$ python3 -q
>>> import numpy as np
>>> import numpy.linalg as la
>>> np.set_printoptions(suppress=True, linewidth=120)
>>> E = np.load("run16.npy")
>>> E
array([[-0.14,  3.3 , -1.93,  1.84,  2.21,  1.01,  2.45],
       [-0.16,  3.09, -1.8 ,  1.85,  2.48,  0.76,  3.41],
       [-0.17,  3.36, -2.62,  1.88,  2.08,  1.26,  3.32],
       [ 0.2 ,  2.91, -1.89,  1.73,  2.09,  0.99,  3.25],
       [-0.27,  3.19, -2.25,  2.43,  1.66,  1.59,  3.18],
       [ 0.43,  2.98, -2.03,  2.09,  1.83,  1.45,  2.79],
       [-0.35,  2.93, -1.45,  1.77,  1.7 ,  1.17,  3.12],
       [-0.36,  3.27, -2.18,  2.14,  2.22,  0.83,  2.98],
       [ 2.02, -2.93,  2.54,  1.98,  2.11,  2.15,  2.37],
       [ 2.13, -3.45,  3.17,  2.51,  1.83,  1.88,  2.72],
       [ 1.7 , -2.65,  2.98,  2.08,  2.38,  1.9 ,  1.96],
       [ 2.22, -3.22,  2.98,  1.88,  2.14,  2.23,  2.33],
       [ 2.26, -2.92,  3.17,  1.85,  1.95,  2.42,  1.81],
       [ 2.05, -2.69,  2.91,  1.75,  2.16,  2.52,  1.99],
       [ 1.98, -2.8 ,  2.68,  1.99,  1.91,  2.11,  1.95],
       [ 2.15, -2.93,  2.49,  2.17,  1.92,  1.92,  2.22],
       [ 0.49, -3.26,  3.29, -1.67,  0.16,  2.78,  2.91],
       [ 0.4 , -2.81,  2.85, -2.22,  0.01,  3.51,  3.19],
       [ 1.33, -3.3 ,  3.1 , -2.25,  0.08,  2.88,  3.02],
       [ 0.44, -3.55,  3.4 , -1.71,  0.54,  3.13,  2.86],
       [ 0.49, -2.74,  2.83, -2.05, -0.42,  2.78,  2.74],
       [ 1.18, -3.28,  2.5 , -2.04,  0.02,  2.98,  2.71],
       [ 0.81, -2.9 ,  2.7 , -1.72,  0.31,  2.77,  2.86],
       [ 0.69, -3.24,  3.04, -2.03, -0.31,  2.77,  3.08]])
>>> cen = (E - E.mean(axis=0)) / E.std(axis=0)
>>> np.round(cen.std(axis=0), 2)
array([1., 1., 1., 1., 1., 1., 1.])
>>> print(np.argwhere(np.abs(cen) > 2))
[]
>>> coef = la.lstsq(np.delete(cen, 4, axis=1), cen[:, 4])[0]
>>> round(float(1 - np.var(cen[:, 4] - np.delete(cen, 4, axis=1) @ coef)), 2)
0.93
>>> np.abs(coef).argmax()
np.int64(1)
>>> x0 = np.array([0, -5, -2, -2, 1, -1, 2])
>>> y = E @ x0
>>> np.round(la.solve(E.T @ E, E.T @ y), 2) + 0
array([ 0., -5., -2., -2.,  1., -1.,  2.])
>>> np.round(la.lstsq(E, y)[0], 2) + 0
array([ 0., -5., -2., -2.,  1., -1.,  2.])
>>> rng = np.random.default_rng(375)
>>> y = y + 0.3 * rng.normal(size=24)
>>> print(y.round(2))
[-10.56  -6.76  -7.86  -7.23  -9.77  -9.15  -8.05  -8.29  10.15  11.56   8.04  10.89   7.83   7.64   8.42   9.7   16.41
  16.21  17.7   18.41  14.21  17.89  16.12  17.04]
>>> coef, *_ = la.lstsq(E, y)
>>> np.round(E.T @ (y - E @ coef), 2) + 0
array([0., 0., 0., 0., 0., 0., 0.])
>>> J = np.loadtxt("arr.csv", delimiter=",")
>>> J
array([[ 4.,  6.,  4.,  6.],
       [ 2.,  4.,  2.,  4.],
       [ 2.,  4.,  2.,  4.],
       [-2.,  0., -2.,  0.]])
>>> x0 = np.array([3, 1, -3, 3])
>>> J @ x0
array([24., 16., 16.,  0.])
>>> J @ np.eye(4)[3]
array([6., 4., 4., 0.])
>>> print(la.cond(J) > 100)
True
>>> np.round(la.norm(J, 2) / la.norm(J), 2)
np.float64(0.98)
>>> print([round(float(x), 2) for x in la.svd(J, compute_uv=False)[:3]])
[13.62, 2.56, 0.0]
>>> np.argsort(-la.norm(J, axis=0).round(6), kind="stable")[:3]
array([1, 3, 0])
>>> la.matrix_rank(J, rtol=0.1)
np.int64(2)
>>> U, s, Vt = la.svd(J)
>>> np.argmax(s[:-1] / (s[1:] + 1e-6)) + 1
np.int64(2)
>>> s.round(2) + 0
array([13.62,  2.56,  0.  ,  0.  ])
>>> M2 = U[:, :2] @ np.diag(s[:2]) @ Vt[:2]
>>> M2.round(2) + 0
array([[ 4.,  6.,  4.,  6.],
       [ 2.,  4.,  2.,  4.],
       [ 2.,  4.,  2.,  4.],
       [-2.,  0., -2.,  0.]])
>>> round(float(la.norm(J - M2) / la.norm(J)), 2)
0.0
>>> np.round(la.norm(J - M2, 2), 2), np.round(s[2], 2)
(np.float64(0.0), np.float64(0.0))
>>> mat = np.diag(np.array([-2, 0, -2])) + -2 * np.eye(3, k=1) + -2 * np.eye(3, k=-1)
>>> print(mat)
[[-2. -2.  0.]
 [-2.  0. -2.]
 [ 0. -2. -2.]]
>>> x0 = np.array([-1, -2, 2])
>>> y = mat @ x0
>>> y
array([ 6., -2.,  0.])
>>> print(np.round(la.solve(mat.T, mat[1]), 2))
[-0.  1. -0.]
>>> np.round(la.solve(mat, y + mat[:, 0]), 2)
array([-0., -2.,  2.])
>>> print(np.round(la.solve(mat, -3 * y), 2))
[ 3.  6. -6.]
>>> np.round(la.solve(mat, mat[:, 2]), 2)
array([-0.,  0.,  1.])
>>> np.all(la.eigvalsh(mat) > 0)
np.False_
>>> [round(float(la.det(mat[:i, :i])), 2) + 0 for i in range(1, 4)]
[-2.0, -4.0, 16.0]
>>> round(la.eigvalsh(mat).min(), 2)
np.float64(-4.0)
>>> try:
...     la.cholesky(mat)
... except la.LinAlgError as e:
...     print(e)
... 
Matrix is not positive definite
>>> q, vecs = la.qr(mat[:, :2])[0], la.qr(mat[:, 2:])[0]
>>> s = la.svd(q.T @ vecs, compute_uv=False)
>>> np.round(np.degrees(np.arccos(s.clip(0, 1))), 2)
array([54.74])
>>> round(float(la.norm(q @ q.T - vecs @ vecs.T, 2)), 2)
1.0
>>> z = rng.permutation(3)
>>> M2 = mat[:, z] * rng.choice([-1, 1], 3)
>>> M2
array([[-2.,  0.,  2.],
       [-2., -2., -0.],
       [ 0., -2.,  2.]])
>>> U, _, Vt = la.svd(mat.T @ M2)
>>> np.round(U @ Vt, 2) + 0
array([[ 1.,  0.,  0.],
       [ 0.,  0., -1.],
       [ 0.,  1.,  0.]])
>>> theta = rng.uniform(0, 2 * np.pi, 29)
>>> q, _ = la.qr(np.array([[-0.1, -1.7],
...     [0.5, 0.4],
...     [0.4, -0.6],
...     [1.9, 1.1],
...     [-0.2, 0.5],
...     [0.2, -1.1]]))
>>> data = 20 * np.c_[np.cos(theta), np.sin(theta)] @ q.T
>>> data.round(2)
array([[ -5.85,   5.14,   1.38,  18.29,  -0.09,  -1.69],
       [ 14.37,  -2.51,   5.86,  -5.96,  -4.64,   9.78],
       [ 13.65,  -3.36,   4.68,  -9.41,  -3.94,   8.75],
       [-13.44,   3.51,  -4.42,  10.05,   3.78,  -8.5 ],
       [-10.44,  -2.05,  -7.8 , -10.62,   5.24,  -9.26],
       [ -7.37,  -3.24,  -7.14, -14.38,   4.56,  -7.53],
       [-10.67,  -1.94,  -7.84, -10.25,   5.28,  -9.38],
       [ -3.42,   5.11,   2.73,  18.8 ,  -1.07,   0.18],
       [ -5.05,   5.15,   1.84,  18.53,  -0.42,  -1.06],
       [-13.12,  -0.44,  -7.85,  -5.09,   5.56, -10.45],
       [ 11.93,   1.27,   7.93,   7.98,  -5.47,   9.98],
       [-13.58,  -0.02,  -7.73,  -3.61,   5.54, -10.58],
       [ -4.47,  -4.03,  -6.22, -16.68,   3.76,  -5.72],
       [-14.51,   1.53,  -6.84,   2.14,   5.17, -10.44],
       [ 14.47,  -1.36,   6.98,  -1.49,  -5.24,  10.5 ],
       [  0.92,   4.7 ,   4.81,  18.33,  -2.63,   3.32],
       [ -6.48,   5.12,   1.  ,  18.05,   0.17,  -2.19],
       [ 11.8 ,  -4.29,   2.79, -13.45,  -2.74,   6.8 ],
       [  6.37,   3.54,   6.85,  15.28,  -4.3 ,   6.92],
       [  1.8 ,  -5.01,  -3.55, -18.82,   1.68,  -1.38],
       [ -4.31,  -4.07,  -6.16, -16.78,   3.72,  -5.61],
       [-14.49,   1.44,  -6.91,   1.8 ,   5.21, -10.47],
       [  3.18,   4.31,   5.74,  17.42,  -3.37,   4.87],
       [ 12.53,  -4.01,   3.45, -12.19,  -3.17,   7.52],
       [ 11.72,  -4.31,   2.71, -13.58,  -2.7 ,   6.72],
       [  8.15,   2.98,   7.35,  13.57,  -4.75,   7.99],
       [ -0.09,  -4.81,  -4.44, -18.55,   2.35,  -2.74],
       [ 10.4 ,   2.07,   7.8 ,  10.67,  -5.23,   9.24],
       [  2.95,   4.35,   5.65,  17.53,  -3.3 ,   4.71]])
>>> # rows and columns are dependent
>>> G = np.cov(data, rowvar=False)
>>> np.round(np.median(data, axis=0), 2)
array([-0.09, -0.02,  1.84, -1.49, -0.42, -1.06])
>>> np.round(la.eigvalsh(G)[::-1], 2) + 0
array([235.84, 178.02,   0.  ,   0.  ,   0.  ,   0.  ])
>>> la.matrix_rank(data, rtol=0.1)
np.int64(2)
>>> print([round(float(x), 2) for x in la.svd(data, compute_uv=False)[:3]])
[81.31, 70.63, 0.0]
>>> print(la.cond(data) > 100)
True
>>> cen = data - data.mean(axis=0)
>>> vecs = la.svd(cen)[2][:2]
>>> M2 = cen - cen @ vecs.T @ vecs
>>> np.round(la.norm(M2) / la.norm(cen), 2)
np.float64(0.0)
>>> la.norm(M2, axis=1).round(6).argmax()
np.int64(0)
>>> M = np.loadtxt("sample18.csv", delimiter=",")
>>> M
array([[-6.25, -0.4 , -2.4 , -0.3 ,  0.1 ,  0.9 , -1.6 ],
       [ 0.44, -0.7 , -1.1 , -0.8 , -1.  ,  1.  ,  0.1 ],
       [-2.25,  0.8 ,  1.2 ,  0.4 , -1.3 ,  1.  , -0.5 ],
       [-0.43, -0.6 , -0.1 , -0.2 ,  0.1 , -1.  , -0.1 ],
       [-1.91, -1.  ,  0.9 , -0.6 ,  0.2 ,  0.4 , -0.5 ],
       [ 1.85,  0.4 , -0.4 ,  0.7 ,  1.8 , -0.3 ,  0.5 ],
       [-2.72,  0.6 ,  0.8 , -0.1 , -0.1 , -0.7 , -0.7 ],
       [-5.64, -0.2 ,  0.9 , -1.  , -1.2 ,  0.3 , -1.4 ],
       [-4.21,  0.6 , -1.3 ,  0.2 , -0.7 ,  2.  , -1.1 ],
       [ 0.07,  0.3 , -1.1 , -0.2 ,  1.2 ,  0.1 ,  0.  ],
       [ 1.23, -0.5 ,  1.5 ,  0.  ,  1.5 ,  0.2 ,  0.3 ],
       [ 1.7 , -0.2 , -0.4 , -0.5 ,  0.8 ,  0.5 ,  0.4 ],
       [-5.91,  1.3 ,  1.2 , -2.1 ,  0.  ,  0.3 , -1.5 ],
       [-3.57, -0.2 , -0.6 ,  0.1 , -0.8 ,  0.4 , -0.9 ],
       [ 0.5 , -1.  ,  0.1 , -0.2 , -0.5 , -0.7 ,  0.1 ],
       [ 0.43, -0.2 ,  0.8 ,  1.  ,  0.7 , -0.6 ,  0.1 ],
       [-2.05,  1.9 ,  1.1 , -1.5 , -1.4 ,  0.4 , -0.5 ],
       [ 4.47,  0.1 , -2.4 ,  0.2 ,  0.  ,  0.6 ,  1.1 ],
       [ 0.1 ,  0.  , -0.6 , -1.3 , -0.7 ,  1.  ,  0.  ],
       [ 3.57,  3.2 ,  0.4 ,  1.5 ,  0.7 ,  1.5 ,  0.9 ],
       [-3.4 , -0.8 ,  0.9 ,  0.5 , -0.7 , -0.5 , -0.8 ],
       [-0.11, -1.  ,  0.4 , -0.1 ,  0.7 , -0.3 ,  0.  ],
       [-4.08, -0.7 ,  0.7 ,  0.4 ,  1.7 , -0.3 , -1.  ],
       [ 4.8 ,  0.2 , -1.4 ,  1.8 ,  0.  , -1.1 ,  1.2 ],
       [-6.51,  0.4 ,  1.1 ,  1.4 ,  0.4 ,  0.1 , -1.6 ],
       [-7.49,  0.7 , -1.4 ,  0.3 , -0.1 ,  2.4 , -1.9 ],
       [-8.35, -0.7 ,  0.  ,  2.7 ,  1.  , -0.5 , -2.1 ],
       [-7.88, -0.1 ,  1.3 ,  0.8 ,  0.9 ,  0.2 , -1.9 ],
       [-1.3 ,  0.1 , -0.1 , -1.1 ,  1.8 , -0.4 , -0.3 ]])
>>> z = E[:, 2] > np.median(E[:, 2])
>>> f = E[z].mean(axis=0) - E[~z].mean(axis=0)
>>> f.round(2)
array([ 0.71, -4.15,  3.53, -1.95, -0.95,  1.11, -0.19])
>>> round((((E - E.mean(axis=0)) @ f > 0) == z).mean(), 2)
np.float64(0.83)
>>> print(z.astype(int))
[0 0 0 0 0 0 0 0 0 1 1 1 1 1 0 0 1 1 1 1 1 0 1 1]
